$ ipython --no-banner

In [1]: import numpy as np

In [2]: from numpy import linalg as LA

In [3]: np.set_printoptions(suppress=True, linewidth=140)

In [4]: def rd(a):
   ...:     return np.round(a, 2) + 0
   ...: 

In [5]: feats = np.array([[-0.2, -1.0, 0.2, -0.3],
   ...:     [0.4, -0.9, 0.8, 0.9],
   ...:     [-1.2, -0.8, 0.0, -0.6],
   ...:     [0.1, 0.3, 0.5, -0.1],
   ...:     [0.8, -0.9, 0.3, 1.1],
   ...:     [0.5, -1.6, 0.8, -0.2],
   ...:     [0.0, 1.5, -2.2, -0.9],
   ...:     [0.6, 2.2, -0.1, -1.0],
   ...:     [0.6, 0.7, -0.6, -0.1],
   ...:     [-1.0, -0.6, -0.9, 0.8],
   ...:     [0.4, 0.1, 0.5, -0.7],
   ...:     [0.3, -1.4, 0.7, 1.4],
   ...:     [-0.5, 0.4, -0.4, 1.3],
   ...:     [-0.7, 1.4, -0.4, -0.1],
   ...:     [0.5, -0.6, -1.6, -0.9],
   ...:     [1.1, -1.1, -0.7, -2.4],
   ...:     [1.0, -0.5, 0.1, -1.5],
   ...:     [0.3, 0.8, 1.6, -0.7],
   ...:     [1.3, 1.3, 0.2, -1.0],
   ...:     [-0.5, 0.3, 0.0, -2.2]])

In [6]: rng = np.random.default_rng(22566)

In [7]: feats[:, 0] = 3 * feats[:, 3] + 0.1 * rng.normal(size=20)

In [8]: print(rd(feats))
[[-0.73 -1.    0.2  -0.3 ]
 [ 2.74 -0.9   0.8   0.9 ]
 [-1.82 -0.8   0.   -0.6 ]
 [-0.18  0.3   0.5  -0.1 ]
 [ 3.26 -0.9   0.3   1.1 ]
 [-0.67 -1.6   0.8  -0.2 ]
 [-2.63  1.5  -2.2  -0.9 ]
 [-3.06  2.2  -0.1  -1.  ]
 [-0.21  0.7  -0.6  -0.1 ]
 [ 2.39 -0.6  -0.9   0.8 ]
 [-2.05  0.1   0.5  -0.7 ]
 [ 4.27 -1.4   0.7   1.4 ]
 [ 3.91  0.4  -0.4   1.3 ]
 [-0.35  1.4  -0.4  -0.1 ]
 [-2.68 -0.6  -1.6  -0.9 ]
 [-7.11 -1.1  -0.7  -2.4 ]
 [-4.59 -0.5   0.1  -1.5 ]
 [-1.99  0.8   1.6  -0.7 ]
 [-2.93  1.3   0.2  -1.  ]
 [-6.61  0.3   0.   -2.2 ]]

In [9]: cen = feats - feats.mean(axis=0)

In [10]: V = LA.svd(cen)[2][:3]

In [11]: B = cen - cen @ V.T @ V

In [12]: print(rd(np.cov(cen @ V.T, rowvar=False)))
[[11.53  0.    0.  ]
 [ 0.    1.16  0.  ]
 [ 0.    0.    0.65]]

In [13]: print(rd(LA.norm(B) / LA.norm(cen)))
0.01

In [14]: cen = (feats - feats.mean(axis=0)) / feats.std(axis=0)

In [15]: print(rd(cen.std(axis=0)))
[1. 1. 1. 1.]

In [16]: coef = LA.lstsq(np.delete(cen, 2, axis=1), cen[:, 2])[0]

In [17]: print(rd(coef))
[ 2.45 -0.2  -2.29]

In [18]: print(rd(1 - np.var(cen[:, 2] - np.delete(cen, 2, axis=1) @ coef)))
0.08

In [19]: print(np.abs(coef).argmax())
0

In [20]: gram = np.cov(feats, rowvar=False)

In [21]: print(gram.shape)
(4, 4)

In [22]: print(np.argsort(-feats.std(axis=0).round(6), kind="stable"))
[0 1 3 2]

In [23]: proj = feats @ LA.solve(feats.T @ feats, feats.T)

In [24]: print(rd(proj @ feats[:, 3]))
[-0.3  0.9 -0.6 -0.1  1.1 -0.2 -0.9 -1.  -0.1  0.8 -0.7  1.4  1.3 -0.1 -0.9 -2.4 -1.5 -0.7 -1.  -2.2]

In [25]: print(rd(np.trace(proj)))
4.0

In [26]: print(rd(LA.eigvalsh(proj)))
[0. 0. 0. 0. 0. 0. 0. 0. 0. 0. 0. 0. 0. 0. 0. 0. 1. 1. 1. 1.]

In [27]: print(rd(LA.norm(feats, "nuc")))
23.96

In [28]: print(rd(LA.norm(feats[11] - feats[15])))
12.08

In [29]: print(rd(feats[11] @ feats[15]))
-32.64

In [30]: LA.norm(feats, axis=2)
AxisError: axis 2 is out of bounds for array of dimension 2


In [31]: print(rd(LA.norm(feats, 1)), rd(LA.norm(feats, np.inf)))
54.19 11.31

In [32]: print(LA.norm(feats, axis=1).argmax())
15

In [33]: m1 = np.load("out11.npy")

In [34]: print(rd(m1))
[[ 1.19 -0.63  0.28 -0.08 -0.17]
 [ 0.88 -1.53  0.48  0.46  0.81]
 [-0.78  0.73 -0.09 -0.27 -1.52]
 [-0.2   0.41 -0.05  0.27 -1.25]
 [-0.15  0.28 -0.37 -0.4   0.28]]

In [35]: idx = rng.permutation(5)

In [36]: print(idx)
[4 2 3 0 1]

In [37]: B = m1[idx][:, idx]

In [38]: print(rd(np.trace(B)))
0.13

In [39]: print(rd(np.diag(B)))
[ 0.28 -0.09  0.27  1.19 -1.53]

In [40]: x = np.array([5, 4, 2, 3, 2])

In [41]: rhs = m1 @ x

In [42]: coef, lr = np.zeros(5), 1 / LA.norm(m1, 2) ** 2

In [43]: for i in range(40):
    ...:     coef -= lr * m1.T @ (m1 @ coef - rhs)
    ...:     if i % 10 == 0: print(i, round(LA.norm(m1 @ coef - rhs), 2))
    ...: 
0 2.87
10 2.21
20 1.83
30 1.56

In [44]: print(rd(coef))
[3.57 1.12 0.06 1.11 1.23]

In [45]: F = np.array([[1, 0, 2, 2], [2, 1, 0, 0], [1, 1, 1, 2], [2, 0, 0, 2]])

In [46]: print(F)
[[1 0 2 2]
 [2 1 0 0]
 [1 1 1 2]
 [2 0 0 2]]

In [47]: x = np.array([0, -2, -2, 3])

In [48]: h = np.maximum(F @ x, 0)

In [49]: print(F * (h > 1e-9)[:, None])
[[1 0 2 2]
 [0 0 0 0]
 [1 1 1 2]
 [2 0 0 2]]

In [50]: print(h)
[2 0 2 6]

In [51]: print(np.flatnonzero(h > 1e-9))
[0 2 3]

In [52]: print(np.maximum(F @ x, 0) - np.maximum(-F @ x, 0))
[ 2 -2  2  6]

In [53]: x = np.array([1, -1, 3, 2, -1])

In [54]: print(np.sign((m1 @ x).round(6)))
[ 1.  1. -1.  1. -1.]

In [55]: print(rd(m1 @ np.ones(5)))
[ 0.58  1.1  -1.93 -0.81 -0.36]

In [56]: X = np.load("test4.npy")

In [57]: print(X)
[[ 5  6  7  8  9]
 [10 11 12 13 14]
 [15 16 17 18 19]
 [20 21 22 23 24]
 [25 26 27 28 29]]

In [58]: B = m1 / LA.norm(m1, axis=1, keepdims=True)

In [59]: gram = B @ B.T

In [60]: print((np.abs(gram) > 0.9).astype(int))
[[1 0 0 0 0]
 [0 1 0 0 0]
 [0 0 1 0 0]
 [0 0 0 1 0]
 [0 0 0 0 1]]

In [61]: print(rd(gram))
[[ 1.    0.69 -0.43 -0.17 -0.5 ]
 [ 0.69  1.   -0.83 -0.62 -0.49]
 [-0.43 -0.83  1.    0.89  0.03]
 [-0.17 -0.62  0.89  1.   -0.32]
 [-0.5  -0.49  0.03 -0.32  1.  ]]

In [62]: r0 = np.array([1, 0, 1, 0, 1])

In [63]: B = gram + np.outer(r0, np.eye(5)[4])

In [64]: print(rd(LA.det(B) / LA.det(gram)), rd(1 + LA.solve(gram, r0)[4]))
6.41 6.41

In [65]: th = np.radians(36)

In [66]: r_ = np.eye(5)

In [67]: r_[1, 1] = r_[4, 4] = np.cos(th)

In [68]: r_[1, 4], r_[4, 1] = -np.sin(th), np.sin(th)

In [69]: print(rd(r_))
[[ 1.    0.    0.    0.    0.  ]
 [ 0.    0.81  0.    0.   -0.59]
 [ 0.    0.    1.    0.    0.  ]
 [ 0.    0.    0.    1.    0.  ]
 [ 0.    0.59  0.    0.    0.81]]

In [70]: B = X @ r_.T

In [71]: print(np.allclose(LA.norm(X, axis=1), LA.norm(B, axis=1)))
True

In [72]: print(np.allclose(X @ X.T, B @ B.T))
True

In [73]: print(rd(LA.det(r_)), rd(np.trace(r_)))
1.0 4.62

In [74]: gram = X.T @ X

In [75]: print(np.trace(gram), (X ** 2).sum())
8525 8525

In [76]: print(np.allclose(gram, gram.T))
True

In [77]: rank = LA.matrix_rank(X)

In [78]: print(rank)
2

In [79]: null = LA.svd(X)[2][rank:].T

In [80]: print(null.shape)
(5, 3)

In [81]: print([int(LA.matrix_rank(X[:i])) for i in range(1, len(X) + 1)])
[1, 2, 2, 2, 2]

In [82]: print([int(LA.matrix_rank(X[:, :j + 1])) for j in range(5)])
[1, 2, 2, 2, 2]

In [83]: print(np.allclose(X @ null, 0))
True

In [84]: K = np.array([[1, 1, 1, 1, -1, -1, -1, -1],
    ...:     [1, -1, 1, -1, 1, -1, 1, -1],
    ...:     [1, 1, 1, 1, 1, 1, 1, 1],
    ...:     [1, -1, 1, -1, -1, 1, -1, 1],
    ...:     [1, 1, -1, -1, 1, 1, -1, -1],
    ...:     [1, -1, -1, 1, 1, -1, -1, 1]])

In [85]: print(K)
[[ 1  1  1  1 -1 -1 -1 -1]
 [ 1 -1  1 -1  1 -1  1 -1]
 [ 1  1  1  1  1  1  1  1]
 [ 1 -1  1 -1 -1  1 -1  1]
 [ 1  1 -1 -1  1  1 -1 -1]
 [ 1 -1 -1  1  1 -1 -1  1]]

In [86]: def softmax(z):
    ...:     e = np.exp(z - z.max(axis=-1, keepdims=True))
    ...:     return e / e.sum(axis=-1, keepdims=True)
    ...: 

In [87]: print(rd(softmax(K[3] + -1)))
[0.22 0.03 0.22 0.03 0.03 0.22 0.03 0.22]

In [88]: print(rd(softmax(K[3])))
[0.22 0.03 0.22 0.03 0.03 0.22 0.03 0.22]

In [89]: print(rd(softmax(K).sum(axis=1)))
[1. 1. 1. 1. 1. 1.]

In [90]: print(rd(softmax(10 * K[3])))
[0.25 0.   0.25 0.   0.   0.25 0.   0.25]

In [91]: att = K @ K.T / np.sqrt(8)

In [92]: print(rd(softmax(att)))
[[0.77 0.05 0.05 0.05 0.05 0.05]
 [0.05 0.77 0.05 0.05 0.05 0.05]
 [0.05 0.05 0.77 0.05 0.05 0.05]
 [0.05 0.05 0.05 0.77 0.05 0.05]
 [0.05 0.05 0.05 0.05 0.77 0.05]
 [0.05 0.05 0.05 0.05 0.05 0.77]]

In [93]: print(rd(softmax(att)[3] @ K))
[ 1.   -0.73  0.82 -0.73 -0.64  0.73 -0.82  0.73]

In [94]: print(rd(LA.svd(K, compute_uv=False)))
[2.83 2.83 2.83 2.83 2.83 2.83]

In [95]: K[:, 8]
IndexError: index 8 is out of bounds for axis 1 with size 8


In [96]: print(K - K[0])
[[ 0  0  0  0  0  0  0  0]
 [ 0 -2  0 -2  2  0  2  0]
 [ 0  0  0  0  2  2  2  2]
 [ 0 -2  0 -2  0  2  0  2]
 [ 0  0 -2 -2  2  2  0  0]
 [ 0 -2 -2  0  2  0  0  2]]

In [97]: print(K.shape)
(6, 8)

In [98]: print(K.sum(axis=0))
[ 6  0  2  0  2  0 -2  0]

In [99]: print(rd(K.mean(axis=0)))
[ 1.    0.    0.33  0.    0.33  0.   -0.33  0.  ]

In [100]: print(np.unravel_index(np.abs(K).argmax(), K.shape))
(np.int64(0), np.int64(0))

In [101]: print(LA.matrix_rank(K))
6

In [102]: print(K.sum(axis=1))
[0 0 8 0 0 0]

In [103]: J = np.array([[-5, -1, 0, -6, -9, 6],
     ...:     [-9, -5, -3, -4, 2, 9],
     ...:     [13, 9, 6, 2, -13, -12]])

In [104]: blk = np.stack([K, -3 * K, K[::-1]])

In [105]: print((blk @ K.T).shape)
(3, 6, 6)

In [106]: print(blk.shape)
(3, 6, 8)

In [107]: print(np.einsum("bij,cij->bc", blk, blk))
[[  48 -144    0]
 [-144  432    0]
 [   0    0   48]]

In [108]: print(rd(LA.norm(J, 2) / LA.norm(J)))
0.89

In [109]: print(LA.matrix_rank(J, rtol=0.1))
2

In [110]: print(np.argsort(-LA.norm(J, axis=0).round(6), kind="stable")[:3])
[0 5 4]

In [111]: print(LA.cond(J) > 100)
True

In [112]: print(rd(LA.norm(J[2], 1)), rd(LA.norm(J[2], np.inf)))
55.0 13.0

In [113]: print(rd(LA.norm(J, 2)))
28.26

In [114]: print(LA.norm(J, axis=1).argmax())
2

In [115]: print(rd(LA.norm(J, axis=1)))
[13.38 14.7  24.56]

In [116]: print(rd(LA.norm(J, 1)), rd(LA.norm(J, np.inf)))
27.0 55.0

In [117]: B = J[0, 0] * J[1:] - np.outer(J[1:, 0], J[0])

In [118]: print(B)
[[  0  16  15 -34 -91   9]
 [  0 -32 -30  68 182 -18]]

In [119]: print(LA.matrix_rank(B), LA.matrix_rank(J))
1 2

In [120]: U, sigma, Vt = LA.svd(J)

In [121]: print(np.argmax(sigma[:-1] / (sigma[1:] + 1e-6)) + 1)
2

In [122]: print(rd(sigma))
[28.26 14.13  0.  ]

In [123]: B = U[:, :2] @ np.diag(sigma[:2]) @ Vt[:2]

In [124]: print(rd(LA.norm(J - B) / LA.norm(J)))
0.0

In [125]: print(LA.matrix_rank(J, rtol=0.05))
2

In [126]: print(rd(B))
[[ -5.  -1.   0.  -6.  -9.   6.]
 [ -9.  -5.  -3.  -4.   2.   9.]
 [ 13.   9.   6.   2. -13. -12.]]

In [127]: A = np.load("block7.npy")

In [128]: print(A)
[[3 1 1 1]
 [1 2 3 3]
 [1 3 3 3]]

In [129]: B = A[0, 0] * A[1:] - np.outer(A[1:, 0], A[0])

In [130]: print(B)
[[0 5 8 8]
 [0 8 8 8]]

In [131]: print(LA.matrix_rank(B), LA.matrix_rank(A))
2 3

In [132]: print(np.flatnonzero(~B.round(6).any(axis=1)))
[]

In [133]: gram = B.T @ B

In [134]: print(np.diag(gram))
[  0  89 128 128]

In [135]: print(rd(LA.eigvalsh(gram)[::-1]))
[341.63   3.37   0.     0.  ]

In [136]: print(rd(LA.svd(B, compute_uv=False) ** 2))
[341.63   3.37]

In [137]: print(LA.matrix_rank(gram))
2

In [138]: B = A / np.sqrt((A ** 2).mean(axis=1, keepdims=True))

In [139]: print(rd(LA.norm(B, axis=1)))
[2. 2. 2.]

In [140]: print(A - A.mean(axis=1, keepdims=True))
[[ 1.5  -0.5  -0.5  -0.5 ]
 [-1.25 -0.25  0.75  0.75]
 [-1.5   0.5   0.5   0.5 ]]

In [141]: x = np.array([1, 3, -1, 0])

In [142]: h = np.maximum(A @ x, 0)

In [143]: print(h)
[5 4 7]

In [144]: print(rd(np.tanh(A @ x)))
[1. 1. 1.]

In [145]: print(np.maximum(A @ x, 0) - np.maximum(-A @ x, 0))
[5 4 7]

In [146]: print(np.maximum(A @ (3 * x), 0))
[15 12 21]

In [147]: B = np.array([[-2, -1, 1], [1, 0, 1], [1, 1, 2]])

In [148]: basis = np.array([[-1]])

In [149]: mat = np.block([[B, np.zeros((3, 1))], [np.zeros((1, 3)), basis]])

In [150]: print(mat)
[[-2. -1.  1.  0.]
 [ 1.  0.  1.  0.]
 [ 1.  1.  2.  0.]
 [ 0.  0.  0. -1.]]

In [151]: print(np.flatnonzero(LA.matrix_power((mat != 0) + (mat.T != 0) + np.eye(4), 4)[1]))
[0 1 2]

In [152]: print(rd(np.sort(LA.eigvals(mat).real)))
[-1.56 -1.   -1.    2.56]

In [153]: print(mat @ mat)
[[ 4.  3. -1.  0.]
 [-1.  0.  3.  0.]
 [ 1.  1.  6.  0.]
 [ 0.  0.  0.  1.]]

In [154]: x = np.array([3, 3, 0, 1])

In [155]: rhs = mat @ x

In [156]: coef, lr = np.zeros(4), 1 / LA.norm(mat, 2) ** 2

In [157]: for i in range(30):
     ...:     coef -= lr * mat.T @ (mat @ coef - rhs)
     ...:     if i % 5 == 0: print(i, round(LA.norm(mat @ coef - rhs), 2))
     ...: 
0 2.01
5 0.75
10 0.54
15 0.4
20 0.31
25 0.25

In [158]: print(rd(LA.cond(mat)))
4.8
